$ python3 -q
>>> import numpy as np
>>> np.set_printoptions(suppress=True, linewidth=100)
>>> W0 = np.load("dump.npy")
>>> W0.round(2)
array([[0.25, 0.  , 0.  , 0.25, 0.25, 0.25, 0.  ],
       [0.  , 0.33, 0.33, 0.33, 0.  , 0.  , 0.  ],
       [0.  , 0.2 , 0.4 , 0.  , 0.  , 0.2 , 0.2 ],
       [0.  , 0.  , 0.  , 0.67, 0.33, 0.  , 0.  ],
       [0.  , 0.25, 0.25, 0.  , 0.5 , 0.  , 0.  ],
       [0.  , 0.  , 0.  , 0.  , 0.  , 1.  , 0.  ],
       [0.  , 0.  , 0.  , 0.33, 0.  , 0.  , 0.67]])
>>> # row-stochastic, so 1 is an eigenvalue
>>> np.round(np.sort(np.abs(np.linalg.eigvals(W0)))[::-1], 2)
array([1.  , 0.96, 0.6 , 0.6 , 0.38, 0.25, 0.14])
>>> W0 @ np.ones(7)
array([1., 1., 1., 1., 1., 1., 1.])
>>> p = np.eye(7)[1]
>>> for _ in range(4):
...     p = p @ W0
...     print(p.round(2))
... 
[0.   0.33 0.33 0.33 0.   0.   0.  ]
[0.   0.18 0.24 0.33 0.11 0.07 0.07]
[0.   0.14 0.18 0.3  0.17 0.12 0.09]
[0.   0.12 0.16 0.28 0.18 0.15 0.1 ]
>>> rng = np.random.default_rng(485)
>>> idx = rng.integers(0, 2, 6)
>>> F = np.array([[0, -1, -1, -2, -1, 2],
...     [-2, -1, 2, 2, 0, -2],
...     [0, -1, 2, -2, 1, 0],
...     [0, 1, -1, 1, 1, -2],
...     [0, 0, -2, 0, 0, -1],
...     [1, 2, -1, 1, -1, 0]]) * (idx[:, None] == idx)
>>> F
array([[ 0, -1,  0,  0, -1,  2],
       [-2, -1,  0,  0,  0, -2],
       [ 0,  0,  2, -2,  0,  0],
       [ 0,  0, -1,  1,  0,  0],
       [ 0,  0,  0,  0,  0, -1],
       [ 1,  2,  0,  0, -1,  0]])
>>> # looks like rank 5
>>> th = np.radians(120)
>>> Rm = np.eye(6)
>>> Rm[1, 1] = Rm[2, 2] = np.cos(th)
>>> Rm[1, 2], Rm[2, 1] = -np.sin(th), np.sin(th)
>>> Rm.round(2)
array([[ 1.  ,  0.  ,  0.  ,  0.  ,  0.  ,  0.  ],
       [ 0.  , -0.5 , -0.87,  0.  ,  0.  ,  0.  ],
       [ 0.  ,  0.87, -0.5 ,  0.  ,  0.  ,  0.  ],
       [ 0.  ,  0.  ,  0.  ,  1.  ,  0.  ,  0.  ],
       [ 0.  ,  0.  ,  0.  ,  0.  ,  1.  ,  0.  ],
       [ 0.  ,  0.  ,  0.  ,  0.  ,  0.  ,  1.  ]])
>>> A2 = F @ Rm.T
>>> np.round(np.linalg.svd(F, compute_uv=False), 2) + 0, np.round(np.linalg.svd(A2, compute_uv=False), 2) + 0
(array([3.59, 3.16, 2.71, 1.28, 0.4 , 0.  ]), array([3.59, 3.16, 2.71, 1.28, 0.4 , 0.  ]))
>>> np.allclose(np.linalg.norm(F, axis=1), np.linalg.norm(A2, axis=1))
True
>>> np.allclose(F @ F.T, A2 @ A2.T)
True
>>> round(float(np.linalg.det(Rm)), 2), round(np.trace(Rm), 2)
(1.0, np.float64(3.0))
>>> A2.round(2)
array([[ 0.  ,  0.5 , -0.87,  0.  , -1.  ,  2.  ],
       [-2.  ,  0.5 , -0.87,  0.  ,  0.  , -2.  ],
       [ 0.  , -1.73, -1.  , -2.  ,  0.  ,  0.  ],
       [ 0.  ,  0.87,  0.5 ,  1.  ,  0.  ,  0.  ],
       [ 0.  ,  0.  ,  0.  ,  0.  ,  0.  , -1.  ],
       [ 1.  , -1.  ,  1.73,  0.  , -1.  ,  0.  ]])
